>>> import numpy as np
>>> np.set_printoptions(precision=1, suppress=True, linewidth=100)
>>> q, _ = np.linalg.qr(np.array([[-0.2, 1.2], [-0.7, 0.2], [-1.1, -1.4], [-0.4, -0.6]]))
>>> X = q @ q.T
>>> X
array([[ 0.7,  0.4, -0.2, -0.1],
       [ 0.4,  0.4,  0.3,  0.1],
       [-0.2,  0.3,  0.8,  0.3],
       [-0.1,  0.1,  0.3,  0.1]])
>>> rng = np.random.default_rng(40)
>>> labels = rng.permutation(4)
>>> labels
array([1, 0, 3, 2])
>>> out = X[labels][:, labels]
>>> np.diag(out)
array([0.4, 0.7, 0.1, 0.8])
>>> round(np.trace(out), 1)
np.float64(2.0)
>>> np.round(np.sort(np.abs(np.linalg.eigvals(out))), 1) + 0
array([0., 0., 1., 1.])
>>> out
array([[ 0.4,  0.4,  0.1,  0.3],
       [ 0.4,  0.7, -0.1, -0.2],
       [ 0.1, -0.1,  0.1,  0.3],
       [ 0.3, -0.2,  0.3,  0.8]])
>>> arr = np.load("arr.npy")
>>> arr
array([[0.3, 0.3, 0.3, 0.1],
       [0.2, 0.2, 0.2, 0.4],
       [0. , 0.5, 0.5, 0. ],
       [0.3, 0. , 0.3, 0.3]])
>>> gram = arr.T @ arr
>>> np.round(np.linalg.svd(arr, compute_uv=False) ** 2, 1) + 0
array([1. , 0.3, 0. , 0. ])
>>> np.round(np.trace(gram), 1), round(float((arr ** 2).sum()), 1)
(np.float64(1.4), 1.4)
>>> np.allclose(gram, gram.T)
True
>>> gram
array([[0.2, 0.1, 0.2, 0.2],
       [0.1, 0.4, 0.4, 0.1],
       [0.2, 0.4, 0.5, 0.2],
       [0.2, 0.1, 0.2, 0.3]])
>>> (arr @ arr.T).shape
(4, 4)
>>> data = np.load("a.npy")
>>> data
array([[ 0.3, -0.9],
       [-0.9, -0.3]])
>>> labels = rng.permutation(2)
>>> out = data[:, labels] * rng.choice([-1, 1], 2)
>>> out
array([[ 0.9,  0.3],
       [ 0.3, -0.9]])
>>> U, _, Vh = np.linalg.svd(data.T @ out)
>>> np.round(np.linalg.lstsq(data, out)[0], 1) + 0
array([[ 0.,  1.],
       [-1.,  0.]])
>>> labels
array([1, 0])
>>> U @ Vh
array([[ 0.,  1.],
       [-1.,  0.]])
>>> E = np.load("w.npy")
>>> E
array([[ 1. ,  0. ,  0. ],
       [ 0. , -0.5,  0.9],
       [ 0. , -0.9, -0.5]])
>>> vec = np.array([7, 5, -1])
>>> round(np.linalg.norm(vec), 1), np.round(np.linalg.norm(E @ vec), 1)
(np.float64(8.7), np.float64(8.7))
>>> np.sort(np.abs(np.degrees(np.angle(np.linalg.eigvals(E)))))
array([  0., 120., 120.])
>>> np.round(np.linalg.det(E), 1)
np.float64(1.0)
>>> E.T @ (E @ vec)
array([ 7.,  5., -1.])
>>> np.abs(np.linalg.eigvals(E))
array([1., 1., 1.])
>>> [p for p in range(1, 25) if np.allclose(np.linalg.matrix_power(E, p), np.eye(3))]
[3, 6, 9, 12, 15, 18, 21, 24]
>>> E.shape
(3, 3)
>>> E.sum(axis=0)
array([ 1. , -1.4,  0.4])
>>> E[:, 3]
Traceback (most recent call last):
  File "<python-input-41>", line 1, in <module>
    E[:, 3]
    ~^^^^^^
IndexError: index 3 is out of bounds for axis 1 with size 3
>>> np.unravel_index(np.abs(E).argmax(), E.shape)
(np.int64(0), np.int64(0))
>>> np.count_nonzero(E)
np.int64(5)
>>> np.zeros(3, 3)
Traceback (most recent call last):
  File "<python-input-44>", line 1, in <module>
    np.zeros(3, 3)
    ~~~~~~~~^^^^^^
TypeError: Cannot interpret '3' as a data type
>>> J = np.loadtxt("x.csv", delimiter=",")
>>> J
array([[ -0.9,  -0.9,   0.3],
       [  5.2,  -7.3,   0.1],
       [ -0.5,  -6.5,   2.7],
       [ -2.5,   0.6,  -0.6],
       [ -0.8,  -1.8,   0.7],
       [  1.6, -10.6,   5.6],
       [ -2.5,   9. ,  -2.1],
       [  2.1,  -6.7,  -0.3],
       [  0.3,   5.7,  -0.9],
       [ -1.8,   1.5,   0.5],
       [  0. ,  -2.9,   2. ],
       [ -0.3,   5.1,  -2.8],
       [ -0.9,   3.3,  -1.9],
       [  0.9,   1.5,  -2.4],
       [  7.6,  -6. ,  -0.4],
       [ -1.7,  -0.3,  -0.4],
       [ -2.9,   6.4,   0.6],
       [ -1.4,   3.7,  -0.3],
       [  1.5,   3.9,  -2.6],
       [ -4.7,   4.7,   0.5],
       [ -5.6,   0.1,   2.6],
       [  1.7,   3.8,  -0.2],
       [ -0.5,   4.9,   0. ]])
>>> Xs = J - J.mean(axis=0)
>>> V = np.linalg.svd(Xs)[2][:2]
>>> out = Xs - Xs @ V.T @ V
>>> np.round(np.linalg.norm(out) / np.linalg.norm(Xs), 1)
np.float64(0.2)
>>> np.linalg.norm(out, axis=1).round(6).argmax()
np.int64(5)
